In [1]: import numpy as np

In [2]: from numpy import linalg as LA

In [3]: np.set_printoptions(precision=3, suppress=True, linewidth=140)

In [4]: feats = np.load("x.npy")

In [5]: print(feats)
[[ 9.746  7.677  2.529]
 [ 9.147  8.595  3.64 ]
 [ 9.724  7.768  2.889]
 [ 9.88  10.765  3.77 ]
 [ 9.909  9.663  4.659]
 [ 8.856 11.101  4.433]
 [10.582  9.894  3.349]
 [ 8.26   9.423  4.518]
 [10.583  9.064  3.291]
 [10.308  9.982  2.53 ]
 [ 9.654 10.273  3.025]
 [10.213  9.875  3.328]
 [ 8.11   7.38   2.354]
 [ 9.017  7.561  2.184]
 [ 7.66   7.947  2.786]
 [ 8.952  8.62   4.505]
 [ 7.755  8.168  3.308]
 [ 9.774  9.953  3.776]
 [ 9.221 10.872  1.275]]

In [6]: x0 = np.array([3, 3, -2])

In [7]: rhs = feats @ x0

In [8]: print(LA.solve(feats.T @ feats, feats.T @ rhs))
[ 3.  3. -2.]

In [9]: print(np.round(LA.pinv(feats) @ feats, 3) + 0)
[[1. 0. 0.]
 [0. 1. 0.]
 [0. 0. 1.]]

In [10]: rng = np.random.default_rng(93480)

In [11]: rhs = rhs + 0.02 * rng.normal(size=19)

In [12]: print(rhs)
[47.264 45.951 46.694 54.362 49.339 50.982 54.736 43.996 52.345 55.812 53.751 53.629 41.743 45.409 41.24  43.731 41.154 51.623 57.739]

In [13]: c, *_ = LA.lstsq(feats, rhs)

In [14]: print(round(LA.norm(rhs - feats @ c), 3))
0.095

In [15]: print([round(float(LA.norm(LA.solve(feats.T @ feats + lam * np.eye(3), feats.T @ rhs))), 2) for lam in (0, 1, 10, 100)])
[4.7, 4.57, 4.01, 3.55]

In [16]: arr = np.load("sample11.npy")

In [17]: print(arr)
[[ -3.571  -3.075   3.549]
 [ -7.103 -11.335   1.1  ]
 [  5.753   1.467  10.084]
 [ -3.438   9.722   1.426]
 [ 10.744  -3.117   3.607]
 [-14.183   1.582  -4.651]
 [  4.885   0.314  12.849]
 [ 14.556  18.892   6.189]
 [-26.782   5.364   1.742]
 [  5.943   0.988   5.161]
 [ -5.855   2.109   1.541]
 [ -6.61   21.311   3.821]
 [-20.132  -3.551 -11.78 ]
 [ -0.304  -7.282   9.24 ]
 [  6.51    0.673  14.347]
 [ -5.149   0.707   4.147]
 [  2.202 -18.173  -3.696]
 [ -6.118 -12.066  -8.392]
 [  0.771  13.69  -21.982]
 [  0.996  -5.207  -8.239]
 [ -7.081  -3.55   -2.75 ]
 [ -7.47  -21.036  -6.457]]

In [18]: x0 = np.array([-3, 0, -1])

In [19]: rhs = arr @ x0

In [20]: c, lr = np.zeros(3), 1 / LA.norm(arr, 2) ** 2

In [21]: for i in range(6):
    ...:     c -= lr * arr.T @ (arr @ c - rhs)
    ...:     if i % 2 == 0: print(i, round(LA.norm(arr @ c - rhs), 3))
    ...: 
0 28.056
2 5.625
4 1.907

In [22]: print(round(float(LA.cond(arr)), 3))
1.579

In [23]: print(c)
[-2.982  0.001 -1.029]
